$ ipython --no-banner

In [1]: import numpy as np

In [2]: from numpy import linalg as LA

In [3]: np.set_printoptions(precision=2, suppress=True, linewidth=160, legacy="1.25")

In [4]: mat = np.load("run14.npy")

In [5]: print(mat)
[[ 0  0  0  1  2  0  3  4 -3 -2  0]
 [ 0  0  1  1 -1  2  0  1 -2  1  4]
 [ 0 -1  0  1  2 -3 -2  0 -4  0 -4]
 [-1 -1 -1  0  0  3  4 -2  3 -1  0]
 [-2  1 -2  0  0  3 -4  1  1  0 -2]
 [ 0 -2  3 -3 -3  0 -2 -3 -3  0  2]
 [-3  0  2 -4  4  2  0 -3  0 -2 -1]
 [-4 -1  0  2 -1  3  3  0  3 -1 -2]
 [ 3  2  4 -3 -1  3  0 -3  0  3 -4]
 [ 2 -1  0  1  0  0  2  1 -3  0 -2]
 [ 0 -4  4  0  2 -2  1  2  4  2  0]]

In [6]: print(np.allclose(mat[:-1].T @ LA.lstsq(mat[:-1].T, mat[-1])[0], mat[-1]))
True

In [7]: print(np.round(mat @ LA.pinv(mat) @ mat, 2) + 0)
[[ 0.  0.  0.  1.  2.  0.  3.  4. -3. -2.  0.]
 [ 0.  0.  1.  1. -1.  2.  0.  1. -2.  1.  4.]
 [ 0. -1.  0.  1.  2. -3. -2.  0. -4.  0. -4.]
 [-1. -1. -1.  0.  0.  3.  4. -2.  3. -1.  0.]
 [-2.  1. -2.  0.  0.  3. -4.  1.  1.  0. -2.]
 [ 0. -2.  3. -3. -3.  0. -2. -3. -3.  0.  2.]
 [-3.  0.  2. -4.  4.  2.  0. -3.  0. -2. -1.]
 [-4. -1.  0.  2. -1.  3.  3.  0.  3. -1. -2.]
 [ 3.  2.  4. -3. -1.  3.  0. -3.  0.  3. -4.]
 [ 2. -1.  0.  1.  0.  0.  2.  1. -3.  0. -2.]
 [ 0. -4.  4.  0.  2. -2.  1.  2.  4.  2.  0.]]

In [8]: print(LA.lstsq(mat[:-1].T, mat[-1])[2])
10

In [9]: print(round(np.trace(LA.pinv(mat) @ mat), 2))
10.0

In [10]: print(np.abs(np.diag(LA.qr(mat)[1])) > 1e-9)
[ True  True  True  True  True  True  True  True  True  True False]

In [11]: print(np.unique(mat.round(6), axis=0).shape)
(11, 11)

In [12]: x0 = np.array([4, 3, 4, 3, 3, 3, 3, 0, 3, 3, 1])

In [13]: h = np.maximum(mat @ x0, 0)

In [14]: print(np.maximum(mat @ x0, 0) - np.maximum(-mat @ x0, 0))
[  3  11 -25  16 -15 -25  -5   6  36   3  25]

In [15]: print(h)
[ 3 11  0 16  0  0  0  6 36  3 25]

In [16]: print(np.tanh(mat @ x0))
[ 1.  1. -1.  1. -1. -1. -1.  1.  1.  1.  1.]

In [17]: print(mat.T @ h)
[  74  -53  239  -79    3  146  122  -64  126  141 -118]

In [18]: print(np.maximum(mat @ (3 * x0), 0))
[  9  33   0  48   0   0   0  18 108   9  75]

In [19]: r0 = np.array([0, 3, -3, 3, -3, -2])

In [20]: v = np.array([-2, -2, 1, 2, -2, -1, 0])

In [21]: F = np.outer(r0, v)

In [22]: print(F)
[[ 0  0  0  0  0  0  0]
 [-6 -6  3  6 -6 -3  0]
 [ 6  6 -3 -6  6  3  0]
 [-6 -6  3  6 -6 -3  0]
 [ 6  6 -3 -6  6  3  0]
 [ 4  4 -2 -4  4  2  0]]

In [23]: W1 = np.array([[0, 1, -2, 2],
    ...:     [-1, 0, -1, -2],
    ...:     [2, 2, 2, -3],
    ...:     [-1, -3, 1, 3],
    ...:     [-1, 3, 0, 0],
    ...:     [0, 1, -3, -1],
    ...:     [2, 1, -2, -2]])

In [24]: beta = np.array([-4, 4, 0, -3])

In [25]: H = np.maximum(F @ W1 + beta, 0)

In [26]: print(LA.matrix_rank(H))
2

In [27]: print(H)
[[ 0  4  0  0]
 [ 8  0 39  9]
 [ 0 43  0  0]
 [ 8  0 39  9]
 [ 0 43  0  0]
 [ 0 30  0  0]]

In [28]: C = np.array([[0, 2, 5], [5, 5, 1], [4, 9, 6], [0, 0, 2]])

In [29]: print((H @ C).round(6).argmax(axis=1))
[0 1 0 1 0 0]

In [30]: U, sv, vt = LA.svd(F)

In [31]: print(np.argmax(sv[:-1] / (sv[1:] + 1e-6)) + 1)
1

In [32]: M2 = U[:, :1] @ np.diag(sv[:1]) @ vt[:1]

In [33]: print(np.round(LA.norm(F - M2, 2), 2), np.round(sv[1], 2))
0.0 0.0

In [34]: print(round(np.abs(F - M2).max(), 2))
0.0

In [35]: print(LA.matrix_rank(M2))
1

In [36]: print(np.round(LA.norm(F - M2) / LA.norm(F), 2))
0.0

In [37]: U, sv, vt = LA.svd(mat)

In [38]: V = vt[:(sv > 1e-8).sum()]

In [39]: rng = np.random.default_rng(8155)

In [40]: x0 = mat[7] + 2 * mat[4] + rng.integers(2) * np.eye(11)[5]

In [41]: print(x0)
[-8.  1. -4.  2. -1.  9. -5.  2.  5. -1. -6.]

In [42]: print(np.round(LA.norm(x0 - V.T @ V @ x0), 2))
0.0

In [43]: print(LA.matrix_rank(np.vstack([mat, x0])))
10

In [44]: print(np.allclose(V.T @ V @ x0, x0))
True

In [45]: print(np.diag(V.T @ V))
[0.86 1.   0.88 0.79 1.   0.98 0.93 0.98 0.98 0.61 1.  ]
